>>> import numpy as np
>>> from numpy import linalg as LA
>>> np.set_printoptions(precision=1, suppress=True, linewidth=160, floatmode="fixed")
>>> arr = np.load("a.npy")
>>> arr
array([[0, 5, 3, 2],
       [5, 0, 3, 4],
       [3, 3, 6, 6],
       [2, 4, 6, 4]])
>>> print(arr.ravel(order="F"))
[0 5 3 2 5 0 3 4 3 3 6 6 2 4 6 4]
>>> print(arr.reshape(2, -1))
[[0 5 3 2 5 0 3 4]
 [3 3 6 6 2 4 6 4]]
>>> arr.reshape(-1, 2)
array([[0, 5],
       [3, 2],
       [5, 0],
       [3, 4],
       [3, 3],
       [6, 6],
       [2, 4],
       [6, 4]])
>>> T = arr.reshape(4, 2, -1)
>>> T.sum(axis=1)
array([[3, 7],
       [8, 4],
       [9, 9],
       [8, 8]])
>>> print(np.einsum("ihd,jhd->hij", T, T).shape)
(2, 4, 4)
>>> print(T[:, 0])
[[0 5]
 [5 0]
 [3 3]
 [2 4]]
>>> T.shape
(4, 2, 2)
>>> F = np.load("mat.npy")
>>> F
array([[-5, -5, -5, -1],
       [ 4,  4,  4,  8],
       [-1, -1, -1,  3]])
>>> A2 = np.array([[-2, -2], [2, -1]])
>>> basis = np.kron(A2, F)
>>> basis.shape
(6, 8)
>>> G = F.T @ F
>>> np.trace(G), (F ** 2).sum()
(np.int64(200), np.int64(200))
>>> print(np.allclose(G, G.T))
True
>>> print(np.round(LA.svd(F, compute_uv=False) ** 2, 1) + 0)
[164.4  35.6   0.0]
>>> x = np.array([2, 2, 3, -2])
>>> h1 = np.maximum(F @ x, 0)
>>> np.maximum(F @ (3 * x), 0)
array([ 0, 36,  0])
>>> F.T @ h1
array([48, 48, 48, 96])
>>> print(F * (h1 > 1e-9)[:, None])
[[0 0 0 0]
 [4 4 4 8]
 [0 0 0 0]]
